$ python -q
>>> import numpy as np
>>> import numpy.linalg as la
>>> np.set_printoptions(precision=3, suppress=True, linewidth=100, floatmode="fixed")
>>> def tidy(a):
...     return np.round(a, 3) + 0
... 
>>> data = np.load("w.npy")
>>> data
array([[ 0.733,  0.677, -0.081, -0.359, -1.004,  0.571],
       [ 0.216,  2.246,  0.126,  0.622, -2.335, -1.157],
       [ 0.260,  1.243, -0.475,  0.127, -1.239, -0.122],
       [-0.380, -2.121,  1.830, -0.345,  1.415,  1.489],
       [ 1.389,  0.405,  0.126, -0.755, -0.577, -0.466],
       [-3.051, -2.504,  0.388,  1.360,  2.680, -0.161],
       [ 3.452,  1.868, -0.737, -2.201, -1.933,  0.731],
       [ 0.450, -0.353,  0.415, -0.277,  0.066,  0.490],
       [-0.501, -1.453,  1.331, -0.236,  0.972,  0.896],
       [-0.002, -0.869,  0.773,  0.381,  0.254, -0.468],
       [-0.602,  4.057, -2.175,  1.557, -3.279, -2.282],
       [ 1.550,  0.911, -0.331, -0.787, -0.718, -0.019],
       [-1.535,  1.948, -1.639,  1.531, -1.241, -2.114],
       [ 0.095, -1.273,  0.604,  0.089,  0.972,  0.520],
       [ 1.047,  2.056, -1.573, -0.643, -1.496, -0.267],
       [-3.451, -4.296,  3.055,  1.740,  3.397, -0.108],
       [ 1.124, -2.748,  0.156, -1.236,  2.769,  1.420],
       [-0.553,  1.553, -0.373,  0.887, -1.432, -0.843],
       [ 1.146,  3.089, -1.089, -0.385, -2.821, -0.358],
       [-1.828, -0.976,  0.914,  0.949,  0.808,  0.092],
       [-0.890, -0.445,  1.274,  0.669, -0.230, -0.081],
       [-0.849,  0.598, -0.772,  0.427, -0.194, -0.662],
       [ 1.110,  1.934, -0.260, -0.547, -2.290, -0.263],
       [ 0.368, -1.014, -0.097, -0.824,  1.179,  0.946],
       [-0.406,  1.527, -2.243,  0.065, -0.497, -1.462],
       [ 2.866,  3.727, -0.663, -0.550, -4.034, -1.252],
       [-0.736,  0.115,  0.458,  1.077, -0.108, -1.256],
       [-0.318, -1.290,  0.158, -0.468,  1.498,  0.601]])
>>> P = data @ la.solve(data.T @ data, data.T)
>>> tidy(np.trace(P))
np.float64(6.0)
>>> tidy(la.eigvalsh(P))
array([0.000, 0.000, 0.000, 0.000, 0.000, 0.000, 0.000, 0.000, 0.000, 0.000, 0.000, 0.000, 0.000,
       0.000, 0.000, 0.000, 0.000, 0.000, 0.000, 0.000, 0.000, 0.000, 1.000, 1.000, 1.000, 1.000,
       1.000, 1.000])
>>> tidy(P @ data[:, 5])
array([ 0.571, -1.157, -0.122,  1.489, -0.466, -0.161,  0.731,  0.490,  0.896, -0.468, -2.282,
       -0.019, -2.114,  0.520, -0.267, -0.108,  1.420, -0.843, -0.358,  0.092, -0.081, -0.662,
       -0.263,  0.946, -1.462, -1.252, -1.256,  0.601])
